>>> import numpy as np
>>> np.set_printoptions(precision=3, suppress=True, linewidth=140, legacy="1.25")
>>> rnd = lambda a: np.round(a, 3) + 0
>>> A = np.load("x.npy")
>>> print(A)
[[7 3 8 1 6]
 [3 7 3 8 1]
 [8 3 7 3 8]
 [1 8 3 7 3]
 [6 1 8 3 7]]
>>> print(rnd(np.linalg.eigvalsh(A).min()))
-2.236
>>> print(np.einsum("ii->", A))
35
>>> print(np.kron(np.eye(2, dtype=int), A))
[[7 3 8 1 6 0 0 0 0 0]
 [3 7 3 8 1 0 0 0 0 0]
 [8 3 7 3 8 0 0 0 0 0]
 [1 8 3 7 3 0 0 0 0 0]
 [6 1 8 3 7 0 0 0 0 0]
 [0 0 0 0 0 7 3 8 1 6]
 [0 0 0 0 0 3 7 3 8 1]
 [0 0 0 0 0 8 3 7 3 8]
 [0 0 0 0 0 1 8 3 7 3]
 [0 0 0 0 0 6 1 8 3 7]]
>>> print(rnd(np.linalg.eigvals(A).sum().real))
35.0
>>> print(rnd(np.linalg.det(A.T)))
2585.0
>>> feats = np.loadtxt("data.csv", delimiter=",")
>>> print(feats)
[[-3.  3.  0.  0.  0.]
 [ 3. -1.  0.  0.  0.]
 [ 0.  0. -1.  1.  2.]
 [ 0.  0.  2. -2.  0.]
 [ 0.  0.  1.  1.  1.]]
>>> print(rnd(np.linalg.det(feats)))
-48.0
>>> print(feats @ feats)
[[ 18. -12.   0.   0.   0.]
 [-12.  10.   0.   0.   0.]
 [  0.   0.   5.  -1.   0.]
 [  0.   0.  -6.   6.   4.]
 [  0.   0.   2.   0.   3.]]
>>> left, sv = np.linalg.svd(feats)
Traceback (most recent call last):
  File "<python-input-14>", line 1, in <module>
    left, sv = np.linalg.svd(feats)
    ^^^^^^^^
ValueError: too many values to unpack (expected 2)
>>> left, sv, Vt = np.linalg.svd(feats, full_matrices=False)
>>> print(rnd(np.cumsum(sv ** 2) / np.sum(sv ** 2)))
[0.592 0.844 0.941 0.971 1.   ]
>>> print(rnd(Vt @ Vt.T))
[[1. 0. 0. 0. 0.]
 [0. 1. 0. 0. 0.]
 [0. 0. 1. 0. 0.]
 [0. 0. 0. 1. 0.]
 [0. 0. 0. 0. 1.]]
>>> print(rnd(np.sqrt((sv ** 2).sum())), rnd(np.linalg.norm(feats)))
6.708 6.708
>>> print(np.abs(left[:, 0]).round(6).argmax())
0
>>> print(rnd(np.abs(Vt[0])))
[0.811 0.585 0.    0.    0.   ]
>>> F = np.array([[2.0, 1.0, 0.0, 0.0],
...     [0.0, 2.0, 1.0, 0.0],
...     [0.0, 0.0, 2.0, 1.0],
...     [0.0, 0.0, 0.0, 2.0]])
>>> x0 = np.array([2, 9, 9, 9, 8])
>>> y = feats @ x0
>>> print(y)
[21. -3. 16.  0. 26.]
>>> print(rnd(np.linalg.solve(feats, y + feats[:, 4])))
[2. 9. 9. 9. 9.]
>>> print(rnd(np.linalg.solve(feats, 2 * y)))
[ 4. 18. 18. 18. 16.]
>>> print(rnd(np.linalg.solve(feats, feats[:, 0])))
[1. 0. 0. 0. 0.]
>>> W = np.array([[-2, -2, -3, 1], [-1, 2, -1, 1], [2, -2, -2, 1], [3, 3, -2, 0]])
>>> beta = np.array([-2, -2, -1, 0])
>>> act = np.maximum(F @ W + beta, 0)
>>> print(np.linalg.matrix_rank(act))
3
>>> C = np.array([[-5, -3], [3, 8], [0, -5], [-1, 7]])
>>> print(act @ C)
[[ -3.  21.]
 [ -3.  21.]
 [-27.  -1.]
 [ -8.  20.]]
>>> print((act @ C).round(6).argmax(axis=1))
[1 1 1 1]
>>> print(W @ C)
[[  3  12]
 [ 10  31]
 [-17  -5]
 [ -6  25]]
>>> w, evecs = np.linalg.eig(F)
>>> print(rnd(np.sort(np.linalg.eigvals(F.T))))
[2. 2. 2. 2.]
>>> print(rnd(np.sort(np.linalg.eigvals(F @ F))))
[4. 4. 4. 4.]
>>> print(w)
[2. 2. 2. 2.]
>>> proj = np.triu(np.array([[1, 2, 1, 1], [1, 0, 1, 3], [1, 0, 3, 3], [2, 2, 0, 3]]), 1) + np.eye(4)
>>> B = proj @ F @ np.linalg.inv(proj)
>>> print(proj @ F - F @ proj)
[[ 0.  0.  1. -2.]
 [ 0.  0.  0. -2.]
 [ 0.  0.  0.  0.]
 [ 0.  0.  0.  0.]]
>>> print(np.trace(B), np.trace(F))
8.0 8.0
>>> print(rnd(np.linalg.det(B)))
16.0
>>> B = np.array([[1, 1], [1, 3], [-2, 1], [-3, 1]])
>>> print(np.einsum("ij->j", F))
[2. 3. 3. 3.]
>>> print(B.T @ F.T)
[[ 3.  0. -7. -6.]
 [ 5.  7.  3.  2.]]
>>> print(np.linalg.matrix_rank(F @ B))
2
>>> print(np.einsum("ik,kj->ij", F, B))
[[ 3.  5.]
 [ 0.  7.]
 [-7.  3.]
 [-6.  2.]]
>>> print(np.einsum("ij,ij->i", F, F))
[5. 5. 5. 4.]
>>> X = np.loadtxt("test1.csv", delimiter=",")
>>> print(X)
[[ 0.176  0.7   -0.1    0.2  ]
 [ 2.348 -0.5   -1.2    0.1  ]
 [ 1.004 -1.6   -0.5   -1.   ]
 [ 2.892 -0.8   -1.5   -0.7  ]
 [-0.074 -2.4    0.     0.7  ]
 [ 1.668 -1.7   -0.8    0.6  ]
 [ 1.875  0.9   -0.9   -1.5  ]
 [ 1.723  1.2   -0.8    0.8  ]
 [ 1.943 -0.7   -1.    -2.   ]
 [ 2.571 -1.3   -1.3    0.8  ]]
>>> B = np.c_[X[:, :1] @ np.array([[2]]), np.array([4, 2, 7, 3, 7, 2, 1, 3, 8, 6])]
>>> print(B)
[[ 0.352  4.   ]
 [ 4.696  2.   ]
 [ 2.008  7.   ]
 [ 5.784  3.   ]
 [-0.148  7.   ]
 [ 3.336  2.   ]
 [ 3.75   1.   ]
 [ 3.446  3.   ]
 [ 3.886  8.   ]
 [ 5.142  6.   ]]
>>> print(np.linalg.matrix_rank(np.c_[X, B]))
5
>>> print(rnd(np.linalg.norm(np.linalg.qr(X)[0].T @ B, axis=0) ** 2 / ((B ** 2).sum(axis=0) + 1e-12)))
[1.   0.66]
>>> print(rnd(np.linalg.lstsq(X, B[:, 0])[0]))
[2. 0. 0. 0.]
>>> print(np.unravel_index(np.abs(B).argmax(), B.shape))
(8, 1)
>>> print(np.count_nonzero(B))
20
>>> print(np.abs(B).max())
8.0
>>> print(rnd(np.diff(B, axis=0)))
[[ 4.344 -2.   ]
 [-2.688  5.   ]
 [ 3.776 -4.   ]
 [-5.932  4.   ]
 [ 3.484 -5.   ]
 [ 0.414 -1.   ]
 [-0.304  2.   ]
 [ 0.44   5.   ]
 [ 1.256 -2.   ]]
>>> rng = np.random.default_rng(7619)
>>> lab = rng.permutation(5)
>>> B = A[:, lab] * rng.choice([-1, 1], 5)
>>> print(B)
[[-6  1 -3 -8 -7]
 [-1  8 -7 -3 -3]
 [-8  3 -3 -7 -8]
 [-3  7 -8 -3 -1]
 [-7  3 -1 -8 -6]]
>>> left, _, Vt = np.linalg.svd(A.T @ B)
>>> print(rnd(np.linalg.lstsq(A, B)[0]))
[[ 0.  0.  0.  0. -1.]
 [ 0.  0. -1.  0.  0.]
 [ 0.  0.  0. -1.  0.]
 [ 0.  1.  0.  0.  0.]
 [-1.  0.  0.  0.  0.]]
>>> proj = X @ np.linalg.solve(X.T @ X, X.T)
>>> print(rnd(np.trace(proj)))
4.0
>>> print(rnd(proj @ X[:, 0]))
[ 0.176  2.348  1.004  2.892 -0.074  1.668  1.875  1.723  1.943  2.571]
>>> Xs = X - X.mean(axis=0)
>>> evecs = np.linalg.svd(Xs)[2][:3]
>>> B = Xs - Xs @ evecs.T @ evecs
>>> print(rnd(B.std(axis=0)))
[0.012 0.    0.023 0.   ]
>>> W0 = np.load("layer19.npy")
>>> print(rnd(W0))
[[-2.007  2.214 -0.264]
 [-1.784 -1.381  1.977]
 [ 1.338  1.479  2.241]]
>>> left, sv, Vt = np.linalg.svd(W0, full_matrices=False)
>>> print(rnd(np.sqrt((sv ** 2).sum())), rnd(np.linalg.norm(W0)))
5.196 5.196
>>> print(rnd(left.T @ W0 @ Vt.T))
[[3. 0. 0.]
 [0. 3. 0.]
 [0. 0. 3.]]
>>> print(np.allclose(left * sv @ Vt, W0))
True
>>> print(rnd(np.cumsum(sv ** 2) / np.sum(sv ** 2)))
[0.333 0.667 1.   ]
>>> B = np.linalg.inv(W0)
>>> print(rnd(B))
[[-0.223 -0.198  0.149]
 [ 0.246 -0.153  0.164]
 [-0.029  0.22   0.249]]
>>> print(rnd(np.linalg.det(W0) * np.linalg.det(B)))
1.0
>>> print(rnd(W0 @ B))
[[1. 0. 0.]
 [0. 1. 0.]
 [0. 0. 1.]]
>>> x0 = np.array([2, 3, 3])
>>> print(np.linalg.norm(B @ x0) <= np.linalg.norm(B, 2) * np.linalg.norm(x0) + 1e-9)
True
>>> print((B @ x0).argmax())
2
>>> print(rnd(B @ (2 * x0)))
[-1.189  1.049  2.695]
>>> print(rnd(B @ np.eye(3)[1]))
[-0.198 -0.153  0.22 ]
>>> print(rnd((B * x0).sum(axis=1)))
[-0.595  0.525  1.347]
>>> print(rnd((W0 + W0.T) / 2))
[[-2.007  0.215  0.537]
 [ 0.215 -1.381  1.728]
 [ 0.537  1.728  2.241]]
>>> print(rnd((W0 - W0.T) / 2))
[[ 0.     1.999 -0.801]
 [-1.999  0.     0.249]
 [ 0.801 -0.249  0.   ]]
>>> print(rnd(np.abs(np.linalg.eigvals(W0)).max()))
3.0
>>> M = np.load("sample12.npy")
>>> print(M)
[[ 1 -2  1  2]
 [-1 -1  0 -1]
 [-4 -7  1 -3]]
>>> print(rnd(np.linalg.norm(M, axis=0)))
[4.243 7.348 1.414 3.742]
>>> print(rnd(np.linalg.norm(M, axis=1)))
[3.162 1.732 8.66 ]
>>> print(M[2] @ M[1])
14
>>> print(rnd(np.linalg.norm(M) ** 2 / np.linalg.norm(M, 2) ** 2))
1.129
>>> print(np.linalg.norm(M, axis=1).argmax())
2
>>> print(rnd(np.linalg.norm(M, "nuc")))
11.999
>>> print(rnd(np.linalg.norm(M, 2)))
8.829
>>> mat = np.load("run12.npy")
>>> print(mat)
[[ 4.22   4.217  4.594]
 [ 4.897  3.192  6.178]
 [ 0.935 -2.153 -0.443]
 [ 5.693  2.469  5.297]
 [ 0.479 -0.31   0.609]
 [ 6.472  3.988  5.567]
 [-0.428 -0.985 -1.421]
 [ 6.313  4.811  5.546]
 [ 2.545 -0.25   0.552]
 [ 8.211  1.979  5.462]
 [ 4.765  2.911  3.029]
 [ 5.892  5.33   5.347]
 [ 0.346 -1.657 -0.851]
 [-0.788 -0.014 -1.777]
 [ 0.223 -1.441  1.392]
 [ 6.657  6.     7.103]
 [ 0.625 -1.497  1.114]
 [-1.406 -0.455  0.854]
 [ 6.47   2.593  3.804]
 [ 0.733  0.164  1.168]
 [-1.08  -1.515  0.293]
 [ 5.283  4.093  5.458]
 [ 6.3    2.787  5.412]
 [-0.257  0.418  0.892]]
>>> Xs = mat - mat.mean(axis=0)
>>> evecs = np.linalg.svd(Xs)[2][:1]
>>> B = Xs - Xs @ evecs.T @ evecs
>>> print(rnd(np.cov(Xs @ evecs.T, rowvar=False)))
22.025
>>> print(rnd(np.diag(evecs.T @ evecs)))
[0.415 0.255 0.33 ]
>>> x0 = np.array([1, -3, -2])
>>> print(mat @ np.eye(3)[0])
[ 4.22   4.897  0.935  5.693  0.479  6.472 -0.428  6.313  2.545  8.211  4.765  5.892  0.346 -0.788  0.223  6.657  0.625 -1.406  6.47
  0.733 -1.08   5.283  6.3   -0.257]
>>> print(np.sign((mat @ x0).round(6)))
[-1. -1.  1. -1.  1. -1.  1. -1.  1. -1. -1. -1.  1.  1.  1. -1.  1. -1. -1. -1.  1. -1. -1. -1.]
>>> print(np.linalg.norm(mat @ x0) <= np.linalg.norm(mat, 2) * np.linalg.norm(x0) + 1e-9)
True
>>> K = np.load("w.npy")
>>> print(K)
[[ 4.121  5.107  4.827]
 [ 4.049  5.     4.732]
 [ 4.016  5.143  4.908]
 [ 4.004  5.02   5.239]
 [ 4.968  1.972  4.109]
 [ 5.003  1.999  4.074]
 [ 5.145  2.018  3.871]
 [ 5.04   2.139  4.11 ]
 [ 4.124  1.015  0.083]
 [ 3.858  0.836  0.003]
 [ 3.945  0.959  0.078]
 [ 4.112  0.905 -0.104]]
>>> x0 = np.array([-9, -2, -5])
>>> y = K @ x0
>>> print(rnd(np.linalg.solve(K.T @ K, K.T @ y)))
[-9. -2. -5.]
>>> print(rnd(np.linalg.lstsq(K, y)[0]))
[-9. -2. -5.]
>>> y = y + 0.02 * rng.normal(size=12)
>>> print(rnd(y))
[-71.463 -70.114 -70.952 -72.247 -69.219 -69.409 -69.745 -70.161 -39.569 -36.408 -37.795 -38.325]
>>> beta, *_ = np.linalg.lstsq(K, y)
>>> print(beta.round())
[-9. -2. -5.]
>>> print(rnd(np.linalg.norm(y - K @ beta)))
0.076
>>> B = np.c_[K[:, :2] @ np.array([[9, -1], [4, -5]]), np.array([0, 2, 1, 3, 0, 2, 3, 3, 3, 2, 1, 1])]
>>> print(rnd(B))
[[ 57.517 -29.656   0.   ]
 [ 56.441 -29.049   2.   ]
 [ 56.716 -29.731   1.   ]
 [ 56.116 -29.104   3.   ]
 [ 52.6   -14.828   0.   ]
 [ 53.023 -14.998   2.   ]
 [ 54.377 -15.235   3.   ]
 [ 53.916 -15.735   3.   ]
 [ 41.176  -9.199   3.   ]
 [ 38.066  -8.038   2.   ]
 [ 39.341  -8.74    1.   ]
 [ 40.628  -8.637   1.   ]]
>>> print(rnd(np.linalg.lstsq(K, B[:, 0])[0]))
[9. 4. 0.]
>>> print(np.linalg.matrix_rank(B))
3
>>> print(np.linalg.matrix_rank(np.c_[K, B]))
4
>>> Xs = K - K.mean(axis=0)
>>> left, sv, Vt = np.linalg.svd(Xs, full_matrices=False)
>>> print(np.searchsorted(np.cumsum(sv ** 2) / (sv ** 2).sum(), 0.9) + 1)
2
>>> print(rnd(np.abs(Vt[-1])))
[0.869 0.376 0.323]
>>> print((np.sign(left[:, 0]) == np.sign(left[0, 0])).astype(int))
[1 1 1 1 1 1 1 1 0 0 0 0]
>>> print(rnd(Vt[0] * np.sign(Vt[0, np.abs(Vt[0]).argmax()])))
[0.027 0.614 0.789]
>>> print(np.abs(Vt[0]).argmax())
2
>>> print(np.abs(left[:, 0]).argmax())
11
>>> dist = np.linalg.norm(K[:, None] - K[None], axis=-1)
>>> print(rnd(dist[:5, :5]))
[[0.    0.16  0.137 0.437 3.326]
 [0.16  0.    0.229 0.509 3.225]
 [0.137 0.229 0.    0.353 3.406]
 [0.437 0.509 0.353 0.    3.391]
 [3.326 3.225 3.406 3.391 0.   ]]
>>> print(np.flatnonzero(dist[5] < dist.mean() / 2))
[4 5 6 7]
>>> print(rnd(np.linalg.norm(K, axis=1)))
[8.146 7.987 8.165 8.287 6.742 6.755 6.747 6.846 4.248 3.948 4.061 4.212]
>>> Xs = (K - K.mean(axis=0)) / K.std(axis=0)
>>> print(np.argwhere(np.abs(Xs) > 2))
[]
>>> beta = np.linalg.lstsq(np.delete(Xs, 2, axis=1), Xs[:, 2])[0]
>>> print(rnd(1 - np.var(Xs[:, 2] - np.delete(Xs, 2, axis=1) @ beta)))
0.978
>>> print(np.abs(beta).argmax())
1
>>> print(rnd(beta))
[0.577 0.942]
